% ipython --no-banner

In [1]: import numpy as np

In [2]: from numpy import linalg as LA

In [3]: np.set_printoptions(precision=2, suppress=True, linewidth=140, sign=" ")

In [4]: J = np.array([[-0.5, 0.2, 0.3, -0.3],
   ...:     [-1.1, -0.6, -1.1, -0.5],
   ...:     [-0.7, -0.1, -0.4, -1.3],
   ...:     [0.1, 2.6, 0.2, 0.0],
   ...:     [-0.6, 3.0, 0.0, 1.2]])

In [5]: J[:, 2] *= 10

In [6]: J
Out[6]: 
array([[ -0.5,   0.2,   3. ,  -0.3],
       [ -1.1,  -0.6, -11. ,  -0.5],
       [ -0.7,  -0.1,  -4. ,  -1.3],
       [  0.1,   2.6,   2. ,   0. ],
       [ -0.6,   3. ,   0. ,   1.2]])

In [7]: hat = J @ LA.solve(J.T @ J, J.T)

In [8]: np.round((np.eye(5) - hat) @ J, 2) + 0
Out[8]: 
array([[ 0.,  0.,  0.,  0.],
       [ 0.,  0.,  0.,  0.],
       [ 0.,  0.,  0.,  0.],
       [ 0.,  0.,  0.,  0.],
       [ 0.,  0.,  0.,  0.]])

In [9]: np.trace(hat)
Out[9]: np.float64(4.0)

In [10]: np.round(hat @ J[:, 2], 2) + 0
Out[10]: array([  3., -11.,  -4.,   2.,   0.])

In [11]: np.round(LA.eigvalsh(hat), 2) + 0
Out[11]: array([ 0.,  1.,  1.,  1.,  1.])

In [12]: Q = J.astype(float).copy()

In [13]: for j in range(4):
    ...:     Q[:, j] -= Q[:, :j] @ (Q[:, :j].T @ Q[:, j])
    ...:     Q[:, j] /= LA.norm(Q[:, j])
    ...: 

In [14]: np.round(Q.T @ Q, 2) + 0
Out[14]: 
array([[ 1.,  0.,  0.,  0.],
       [ 0.,  1.,  0.,  0.],
       [ 0.,  0.,  1.,  0.],
       [ 0.,  0.,  0.,  1.]])

In [15]: np.round(Q.T @ J, 2) + 0
Out[15]: 
array([[ 1.52, -0.6 ,  8.93,  0.58],
       [ 0.  ,  3.98,  4.56,  1.09],
       [ 0.  ,  0.  ,  7.03, -0.05],
       [ 0.  ,  0.  ,  0.  ,  1.4 ]])

In [16]: rng = np.random.default_rng(6768)

In [17]: K = np.eye(3, dtype=int)[rng.permutation(3)]

In [18]: K
Out[18]: 
array([[ 1,  0,  0],
       [ 0,  1,  0],
       [ 0,  0,  1]])

In [19]: # triangular

In [20]: K @ np.ones(3)
Out[20]: array([ 1.,  1.,  1.])

In [21]: K @ (-1.0) ** np.arange(3)
Out[21]: array([ 1., -1.,  1.])

In [22]: Q, Rm = LA.qr(K)

In [23]: Q.shape, Rm.shape
Out[23]: ((3, 3), (3, 3))

In [24]: np.trace(Q @ Q.T)
Out[24]: np.float64(3.0)

In [25]: Rm
Out[25]: 
array([[ 1.,  0.,  0.],
       [ 0.,  1.,  0.],
       [ 0.,  0.,  1.]])

In [26]: Q
Out[26]: 
array([[ 1.,  0.,  0.],
       [-0.,  1.,  0.],
       [-0., -0.,  1.]])

In [27]: abs(Rm[0, 0]), round(float(LA.norm(K[:, 0])), 2)
Out[27]: (np.float64(1.0), 1.0)
